>>> import numpy as np
>>> np.set_printoptions(suppress=True, linewidth=200)
>>> mat = np.loadtxt("out8.csv", delimiter=",")
>>> mat.round(2)
array([[-0.88, -0.9 , -0.6 ],
       [-0.9 , -0.9 , -0.83],
       [-0.6 , -0.83,  2.78]])
>>> np.count_nonzero(mat)
np.int64(9)
>>> np.round(mat.sum(axis=1), 2)
array([-2.37, -2.62,  1.35])
>>> round(np.linalg.norm(mat), 2)
np.float64(3.61)
>>> np.round(mat.mean(axis=0), 2)
array([-0.79, -0.87,  0.45])
>>> np.linalg.lstsq(mat[:-1].T, mat[-1])[2]
np.int32(2)
>>> np.unique(mat.round(6), axis=0).shape
(3, 3)
>>> np.allclose(mat[:-1].T @ np.linalg.lstsq(mat[:-1].T, mat[-1])[0], mat[-1])
True
>>> np.abs(np.diag(np.linalg.qr(mat)[1])) > 1e-9
array([ True,  True, False])
>>> left, sv, VT = np.linalg.svd(mat)
>>> np.argmax(sv[:-1] / (sv[1:] + 1e-6)) + 1
np.int64(2)
>>> out = left[:, :2] @ np.diag(sv[:2]) @ VT[:2]
>>> np.round(np.linalg.norm(mat - out) / np.linalg.norm(mat), 2)
np.float64(0.0)
>>> out.round(2)
array([[-0.88, -0.9 , -0.6 ],
       [-0.9 , -0.9 , -0.83],
       [-0.6 , -0.83,  2.78]])
>>> round(np.linalg.norm(mat - out, 2), 2), round(float(sv[2]), 2)
(np.float64(0.0), 0.0)
>>> np.linalg.matrix_rank(out)
np.int64(2)
>>> r0 = np.array([3, 2, 3])
>>> np.round(np.polyval(r0, out[2]), 2)
array([ 2.88,  3.39, 31.73])
>>> np.round(np.array([np.convolve(row, r0, "same") for row in out]), 2)
array([[-4.45, -6.23, -3.89],
       [-4.5 , -6.97, -4.36],
       [-3.68,  4.89,  3.08]])
>>> np.round(np.cross(out[2, :3], out[0, :3]), 2)
array([ 2.99, -2.8 , -0.19])
>>> np.round(np.convolve(out[2], r0), 2)
array([-1.8 , -3.68,  4.89,  3.08,  8.34])
>>> rank = np.linalg.matrix_rank(mat)
>>> rank
np.int64(2)
>>> ns = np.linalg.svd(mat)[2][rank:].T
>>> [int(np.linalg.matrix_rank(mat[:i])) for i in range(1, len(mat) + 1)]
[1, 2, 2]
>>> np.round(ns[:, 0] / ns[np.abs(ns[:, 0]).round(6).argmax(), 0], 2)
array([ 1.  , -0.94, -0.06])
>>> np.allclose(mat @ ns, 0)
True
>>> X = np.load("mat.npy")
>>> X
array([[-48,   1,   2],
       [  3,  20,   2],
       [  1,   3,  11]])
>>> vec = np.array([7, 6, 2])
>>> rhs = X @ vec
>>> rhs
array([-326,  145,   47])
>>> np.round(np.linalg.solve(X, rhs), 2)
array([7., 6., 2.])
>>> np.round(np.linalg.solve(X, X[:, 0]), 2) + 0
array([1., 0., 0.])
>>> ev, evecs = np.linalg.eig(X)
>>> np.round(np.sort(np.linalg.eigvals(X.T)), 2)
array([-48.07,  10.38,  20.69])
>>> np.round(np.prod(ev), 2)
np.float64(-10325.0)
>>> ev.round(2)
array([-48.07,  20.69,  10.38])
>>> np.round(np.sort(np.linalg.eigvals(X @ X)), 2)
array([ 107.71,  428.27, 2311.02])
>>> out = np.array([[0, 1], [1, 1], [1, 1]])
>>> W0 = np.kron(np.eye(3, dtype=int), out)
>>> W0
array([[0, 1, 0, 0, 0, 0],
       [1, 1, 0, 0, 0, 0],
       [1, 1, 0, 0, 0, 0],
       [0, 0, 0, 1, 0, 0],
       [0, 0, 1, 1, 0, 0],
       [0, 0, 1, 1, 0, 0],
       [0, 0, 0, 0, 0, 1],
       [0, 0, 0, 0, 1, 1],
       [0, 0, 0, 0, 1, 1]])
>>> out = np.c_[W0[:, :3] @ np.array([[-2, -1, 3], [-1, 1, -2], [1, -1, -1]]), np.array([3, 3, 0, -2, 3, 1, -2, 0, -2])]
>>> out
array([[-1,  1, -2,  3],
       [-3,  0,  1,  3],
       [-3,  0,  1,  0],
       [ 0,  0,  0, -2],
       [ 1, -1, -1,  3],
       [ 1, -1, -1,  1],
       [ 0,  0,  0, -2],
       [ 0,  0,  0,  0],
       [ 0,  0,  0, -2]])
>>> np.round(np.linalg.norm(np.linalg.qr(W0)[0].T @ out, axis=0) ** 2 / ((out ** 2).sum(axis=0) + 1e-12), 2)
array([1.  , 1.  , 1.  , 0.79])
>>> np.linalg.matrix_rank(np.c_[W0, out])
np.int64(7)
>>> np.linalg.matrix_rank(out)
np.int64(4)
>>> rng = np.random.default_rng(81)
>>> J = np.eye(3, dtype=int)[rng.permutation(3)]
>>> J
array([[0, 1, 0],
       [1, 0, 0],
       [0, 0, 1]])
>>> np.trace(J)
np.int64(1)
>>> np.linalg.matrix_power(J, 2)
array([[1, 0, 0],
       [0, 1, 0],
       [0, 0, 1]])
>>> np.allclose(J @ J.T, J.T @ J)
True
>>> (J - J.T) / 2
array([[0., 0., 0.],
       [0., 0., 0.],
       [0., 0., 0.]])
>>> J @ J
array([[1, 0, 0],
       [0, 1, 0],
       [0, 0, 1]])
>>> np.allclose(J, J.T)
True
